% python3 -q
>>> import numpy as np
>>> import numpy.linalg as la
>>> np.set_printoptions(suppress=True, linewidth=100)
>>> rnd = lambda a: np.round(a, 2) + 0
>>> mat = np.array([[5.1, -4.0, 5.0], [-4.0, 4.1, 0.0], [5.0, -4.0, 5.1]])
>>> Uu, s, VT = la.svd(mat)
>>> rnd(s)
array([12.48,  3.32,  0.06])
>>> B = Uu[:, :2] @ np.diag(s[:2]) @ VT[:2]
>>> rnd(la.norm(mat - B) / la.norm(mat))
np.float64(0.0)
>>> rnd(la.norm(mat - B, 2)), rnd(s[2])
(np.float64(0.06), np.float64(0.06))
>>> rnd(np.abs(mat - B).max())
np.float64(0.03)
>>> P = np.triu(np.array([[2, -2, 0], [3, 1, 3], [-2, -1, 5]]), 1) + np.eye(3)
>>> B = P @ mat @ la.inv(P)
>>> rnd(np.poly(B))
array([  1.  , -14.3 ,  26.83,  -2.54])
>>> rnd(np.trace(B)), rnd(np.trace(mat))
(np.float64(14.3), np.float64(14.3))
>>> P @ mat - mat @ P
array([[  8.,   2.,  12.],
       [ 15., -20.,   3.],
       [  0.,  10.,  12.]])
>>> la.matrix_rank(B)
np.int64(3)
>>> [round(float(x), 2) for x in la.svd(mat, compute_uv=False)[:3]]
[12.48, 3.32, 0.06]
>>> rnd(np.abs(la.svd(mat)[2][-1]))
array([0.71, 0.69, 0.16])
>>> np.argsort(-la.norm(mat, axis=0).round(6), kind="stable")[:3]
array([0, 2, 1])
>>> la.cond(mat) > 100
np.True_
>>> def softmax(z):
...     e = np.exp(z - z.max(axis=-1, keepdims=True))
...     return e / e.sum(axis=-1, keepdims=True)
... 
>>> rnd(softmax(10 * mat[1]))
array([0., 1., 0.])
>>> softmax(mat).sum(axis=1)
array([1., 1., 1.])
>>> scores = mat @ mat.T / np.sqrt(3)
>>> rnd(softmax(scores)[1] @ mat)
array([-4. ,  4.1,  0. ])
>>> m1 = np.loadtxt("test2.csv", delimiter=",")
>>> m1
array([[3., 5., 5., 0., 0., 0.],
       [1., 1., 3., 4., 2., 2.],
       [3., 5., 0., 1., 1., 3.],
       [0., 0., 0., 4., 1., 0.],
       [2., 1., 1., 3., 5., 0.],
       [3., 2., 2., 0., 0., 4.],
       [1., 3., 2., 1., 2., 4.],
       [4., 1., 5., 5., 3., 0.]])
>>> O, V = la.qr(m1[:, :1])[0], la.qr(m1[:, 1:])[0]
>>> s = la.svd(O.T @ V, compute_uv=False)
>>> rnd(s)
array([0.92])
>>> rnd(np.degrees(np.arccos(s.clip(0, 1))))
array([22.81])
>>> B = np.c_[m1[:, :4] @ np.array([[0, 1, 0, 0], [0, 2, 1, 2], [2, 1, 1, 2], [1, 1, 0, 1]]), np.array([1, 3, 1, -7, 5, 6, 3, 6])]
>>> B
array([[10., 18., 10., 20.,  1.],
       [10., 10.,  4., 12.,  3.],
       [ 1., 14.,  5., 11.,  1.],
       [ 4.,  4.,  0.,  4., -7.],
       [ 5.,  8.,  2.,  7.,  5.],
       [ 4.,  9.,  4.,  8.,  6.],
       [ 5., 10.,  5., 11.,  3.],
       [15., 16.,  6., 17.,  6.]])
>>> rnd(la.norm(la.qr(m1)[0].T @ B, axis=0) ** 2 / ((B ** 2).sum(axis=0) + 1e-12))
array([1.  , 1.  , 1.  , 1.  , 0.93])
>>> P = B @ la.solve(B.T @ B, B.T)
>>> np.trace(P)
np.float64(5.0)
>>> rnd(la.eigvalsh(P))
array([0., 0., 0., 1., 1., 1., 1., 1.])
>>> T = np.stack([m1, -1 * m1, m1[::-1]])
>>> (T @ m1.T).shape
(3, 8, 8)
>>> T.shape
(3, 8, 6)
>>> P = m1 @ la.solve(m1.T @ m1, m1.T)
>>> rnd(P @ m1[:, 0])
array([3., 1., 3., 0., 2., 3., 1., 4.])
>>> rnd(np.trace(P))
np.float64(6.0)
>>> np.allclose(P @ P, P)
True
>>> K = np.load("w.npy")
>>> K
array([[ 1,  1, -2,  0,  2, -2, -2,  1,  3],
       [ 0,  0,  3,  3,  2, -1,  3,  1, -1],
       [ 0,  0, -2,  0,  0, -3,  0,  1,  0],
       [ 0,  0,  0, -3,  3,  2,  2,  3,  2],
       [ 0,  0,  0,  0,  1,  2,  2,  2, -3],
       [ 0,  0,  0,  0,  0, -2,  2,  2, -1],
       [ 0,  0,  0,  0,  0,  0,  2, -2,  2],
       [ 0,  0,  0,  0,  0,  0,  0, -3, -1],
       [ 0,  0,  0,  0,  0,  0,  0,  0,  2]])
>>> [int(la.matrix_rank(la.matrix_power(K, p))) for p in range(1, 10)]
[8, 8, 8, 8, 8, 8, 8, 8, 8]
>>> np.prod(np.diag(K)), rnd(la.det(K))
(np.int64(0), np.float64(0.0))
>>> K @ K
array([[  1,   1,   5,   3,   6,  11,  -3,   1,  -1],
       [  0,   0,  -6,  -9,  11,   3,  14,   5,   4],
       [  0,   0,   4,   0,   0,  12,  -6, -11,   2],
       [  0,   0,   0,   9,  -6,  -4,   8, -12, -12],
       [  0,   0,   0,   0,   1,  -2,  10,  -4,  -9],
       [  0,   0,   0,   0,   0,   4,   0, -14,   2],
       [  0,   0,   0,   0,   0,   0,   4,   2,  10],
       [  0,   0,   0,   0,   0,   0,   0,   9,   1],
       [  0,   0,   0,   0,   0,   0,   0,   0,   4]])
>>> X = np.diag(np.array([1, 1, -1, -2])) + 5 * np.eye(4, k=1) + 5 * np.eye(4, k=-1)
>>> X
array([[ 1.,  5.,  0.,  0.],
       [ 5.,  1.,  5.,  0.],
       [ 0.,  5., -1.,  5.],
       [ 0.,  0.,  5., -2.]])
>>> # symmetric
>>> np.all(la.eigvalsh(X) > 0)
np.False_
>>> rnd(la.eigvalsh(X).min())
np.float64(-8.49)
